$ ipython --no-banner

In [1]: import numpy as np

In [2]: import numpy.linalg as la

In [3]: np.set_printoptions(precision=3, suppress=True, linewidth=120)

In [4]: tidy = lambda a: np.round(a, 3) + 0

In [5]: W0 = np.loadtxt("out16.csv", delimiter=",")

In [6]: print(W0)
[[-2.  1.  0.  0.  0.]
 [ 0. -2.  1.  0.  0.]
 [ 0.  0. -2.  1.  0.]
 [ 0.  0.  0. -2.  1.]
 [ 0.  0.  0.  0. -2.]]

In [7]: B = W0 / np.sqrt((W0 ** 2).mean(axis=1, keepdims=True))

In [8]: print(W0 - W0.mean(axis=1, keepdims=True))
[[-1.8  1.2  0.2  0.2  0.2]
 [ 0.2 -1.8  1.2  0.2  0.2]
 [ 0.2  0.2 -1.8  1.2  0.2]
 [ 0.2  0.2  0.2 -1.8  1.2]
 [ 0.4  0.4  0.4  0.4 -1.6]]

In [9]: print(tidy(la.norm(B, axis=1)))
[2.236 2.236 2.236 2.236 2.236]

In [10]: rng = np.random.default_rng(33)

In [11]: lab = rng.permutation(5)

In [12]: print(lab)
[0 4 1 3 2]

In [13]: B = W0[lab][:, lab]

In [14]: print(tidy(la.det(B)), tidy(la.det(W0[lab])))
-32.0 -32.0

In [15]: q, Rm = la.qr(W0)

In [16]: print(Rm)
[[-2.  1.  0.  0.  0.]
 [ 0. -2.  1.  0.  0.]
 [ 0.  0. -2.  1.  0.]
 [ 0.  0.  0. -2.  1.]
 [ 0.  0.  0.  0. -2.]]

In [17]: print(np.trace(q @ q.T))
5.0

In [18]: print(q.shape, Rm.shape)
(5, 5) (5, 5)

In [19]: print(q @ Rm)
[[-2.  1.  0.  0.  0.]
 [ 0. -2.  1.  0.  0.]
 [ 0.  0. -2.  1.  0.]
 [ 0.  0.  0. -2.  1.]
 [ 0.  0.  0.  0. -2.]]

In [20]: M = np.loadtxt("layer0.csv", delimiter=",")

In [21]: print(M)
[[ 24.  15. -35.  45.  40. -35.  45. -20.   5. -35.  20.  10.  40.  15.]
 [ 15.   8. -21.  27.  24. -21.  27. -12.   3. -21.  12.   6.  24.   9.]
 [-35. -21.  48. -63. -56.  49. -63.  28.  -7.  49. -28. -14. -56. -21.]
 [ 45.  27. -63.  80.  72. -63.  81. -36.   9. -63.  36.  18.  72.  27.]
 [ 40.  24. -56.  72.  63. -56.  72. -32.   8. -56.  32.  16.  64.  24.]
 [-35. -21.  49. -63. -56.  48. -63.  28.  -7.  49. -28. -14. -56. -21.]
 [ 45.  27. -63.  81.  72. -63.  80. -36.   9. -63.  36.  18.  72.  27.]
 [-20. -12.  28. -36. -32.  28. -36.  15.  -4.  28. -16.  -8. -32. -12.]
 [  5.   3.  -7.   9.   8.  -7.   9.  -4.   0.  -7.   4.   2.   8.   3.]
 [-35. -21.  49. -63. -56.  49. -63.  28.  -7.  48. -28. -14. -56. -21.]
 [ 20.  12. -28.  36.  32. -28.  36. -16.   4. -28.  15.   8.  32.  12.]
 [ 10.   6. -14.  18.  16. -14.  18.  -8.   2. -14.   8.   3.  16.   6.]
 [ 40.  24. -56.  72.  64. -56.  72. -32.   8. -56.  32.  16.  63.  24.]
 [ 15.   9. -21.  27.  24. -21.  27. -12.   3. -21.  12.   6.  24.   8.]]

In [22]: # equal to its transpose

In [23]: print([round(float(x), 3) for x in la.svd(M, compute_uv=False)[:3]])
[516.0, 1.0, 1.0]

In [24]: print(la.matrix_rank(M, rtol=0.1))
1

In [25]: print(np.argsort(-la.norm(M, axis=0).round(6), kind="stable")[:3])
[3 6 4]

In [26]: P = np.triu(np.array([[-1, 3, 0, 1, 0],
    ...:     [-1, -3, 2, 3, -3],
    ...:     [-1, 1, 3, -2, 0],
    ...:     [-3, -1, 0, 1, -3],
    ...:     [-2, 2, 0, 2, 0]]), 1) + np.eye(5)

In [27]: B = P @ W0 @ la.inv(P)

In [28]: print(P @ W0 - W0 @ P)
[[ 0.  0.  1. -3.  4.]
 [ 0.  0.  0.  4.  3.]
 [ 0.  0.  0.  0.  1.]
 [ 0.  0.  0.  0.  0.]
 [ 0.  0.  0.  0.  0.]]

In [29]: print(la.matrix_rank(B))
5

In [30]: ev, evecs = la.eigh(M)

In [31]: print(tidy(la.eigvalsh(M @ M)))
[     1.      1.      1.      1.      1.      1.      1.      1.      1.      1.      1.      1.      1. 266256.]

In [32]: print(np.unique(ev.round(6) + 0, return_counts=True)[1])
[13  1]

In [33]: print(tidy(ev.sum()), np.trace(M))
503.0 503.0

In [34]: print(tidy(la.svd(M, compute_uv=False)))
[516.   1.   1.   1.   1.   1.   1.   1.   1.   1.   1.   1.   1.   1.]

In [35]: print((ev > 1e-8).sum(), (ev < -1e-8).sum())
1 13

In [36]: r0 = np.array([-2, 0, -2])

In [37]: print(np.correlate(M[11], M[5], "full"))
[ -210.  -686.  -182.    42.  -826.  -238.  -770.  -574.   914.   106.  -532.  -529.  2042. -7210.  2012.  -573.  -541.
    98.   979.  -626.  -730.  -181.  -875.    63.  -147.  -686.  -210.]

In [38]: print(np.cross(M[11, :3], M[5, :3]))
[0. 0. 0.]

In [39]: print(np.polyval(r0, M[11]))
[-202.  -74. -394. -650. -514. -394. -650. -130.  -10. -394. -130.  -20. -514.  -74.]

In [40]: m1 = np.loadtxt("arr.csv", delimiter=",")

In [41]: print(m1)
[[2. 1. 4. 2. 4. 0. 0. 0. 0. 0. 0. 0. 0. 0.]
 [1. 5. 0. 1. 1. 0. 0. 0. 0. 0. 0. 0. 0. 0.]
 [3. 5. 4. 0. 4. 0. 0. 0. 0. 0. 0. 0. 0. 0.]
 [2. 5. 1. 1. 4. 0. 0. 0. 0. 0. 0. 0. 0. 0.]
 [1. 1. 5. 0. 5. 0. 0. 0. 0. 0. 0. 0. 0. 0.]
 [0. 0. 0. 0. 0. 1. 7. 0. 7. 6. 1. 0. 9. 4.]
 [0. 0. 0. 0. 0. 4. 6. 9. 2. 8. 8. 3. 4. 1.]
 [0. 0. 0. 0. 0. 2. 4. 5. 7. 8. 4. 6. 6. 7.]
 [0. 0. 0. 0. 0. 9. 9. 6. 2. 2. 1. 1. 8. 5.]
 [0. 0. 0. 0. 0. 7. 0. 2. 9. 0. 7. 2. 7. 1.]
 [0. 0. 0. 0. 0. 1. 5. 1. 3. 8. 3. 2. 2. 8.]
 [0. 0. 0. 0. 0. 0. 5. 2. 1. 0. 7. 6. 8. 1.]
 [0. 0. 0. 0. 0. 2. 4. 6. 2. 7. 4. 2. 0. 2.]
 [0. 0. 0. 0. 0. 0. 5. 6. 2. 2. 2. 3. 6. 1.]]

In [42]: B = m1 / np.sqrt((m1 ** 2).mean(axis=1, keepdims=True))

In [43]: print(la.matrix_rank(B) == la.matrix_rank(m1))
True

In [44]: print(tidy(B[13]))
[0.    0.    0.    0.    0.    0.    1.715 2.058 0.686 0.686 0.686 1.029 2.058 0.343]

In [45]: print(la.matrix_rank(m1 - m1.mean(axis=1, keepdims=True)))
13

In [46]: lab = rng.permutation(14)

In [47]: B = m1[:, lab] * rng.choice([-1, 1], 14)

In [48]: print(B)
[[-0. -0. -0.  0. -0. -1. -2.  2.  0. -0.  0.  0. -4. -4.]
 [-0. -0. -0.  0. -0. -5. -1.  1.  0. -0.  0.  0. -0. -1.]
 [-0. -0. -0.  0. -0. -5. -3.  0.  0. -0.  0.  0. -4. -4.]
 [-0. -0. -0.  0. -0. -5. -2.  1.  0. -0.  0.  0. -1. -4.]
 [-0. -0. -0.  0. -0. -1. -1.  0.  0. -0.  0.  0. -5. -5.]
 [-6. -7. -9.  0. -7. -0. -0.  0.  1. -4.  1.  0. -0. -0.]
 [-8. -6. -4.  3. -2. -0. -0.  0.  8. -1.  4.  9. -0. -0.]
 [-8. -4. -6.  6. -7. -0. -0.  0.  4. -7.  2.  5. -0. -0.]
 [-2. -9. -8.  1. -2. -0. -0.  0.  1. -5.  9.  6. -0. -0.]
 [-0. -0. -7.  2. -9. -0. -0.  0.  7. -1.  7.  2. -0. -0.]
 [-8. -5. -2.  2. -3. -0. -0.  0.  3. -8.  1.  1. -0. -0.]
 [-0. -5. -8.  6. -1. -0. -0.  0.  7. -1.  0.  2. -0. -0.]
 [-7. -4. -0.  2. -2. -0. -0.  0.  4. -2.  2.  6. -0. -0.]
 [-2. -5. -6.  3. -2. -0. -0.  0.  2. -1.  0.  6. -0. -0.]]

In [49]: Uu, _, VT = la.svd(m1.T @ B)

In [50]: print(lab)
[ 9  6 12 11  8  1  0  3 10 13  5  7  2  4]
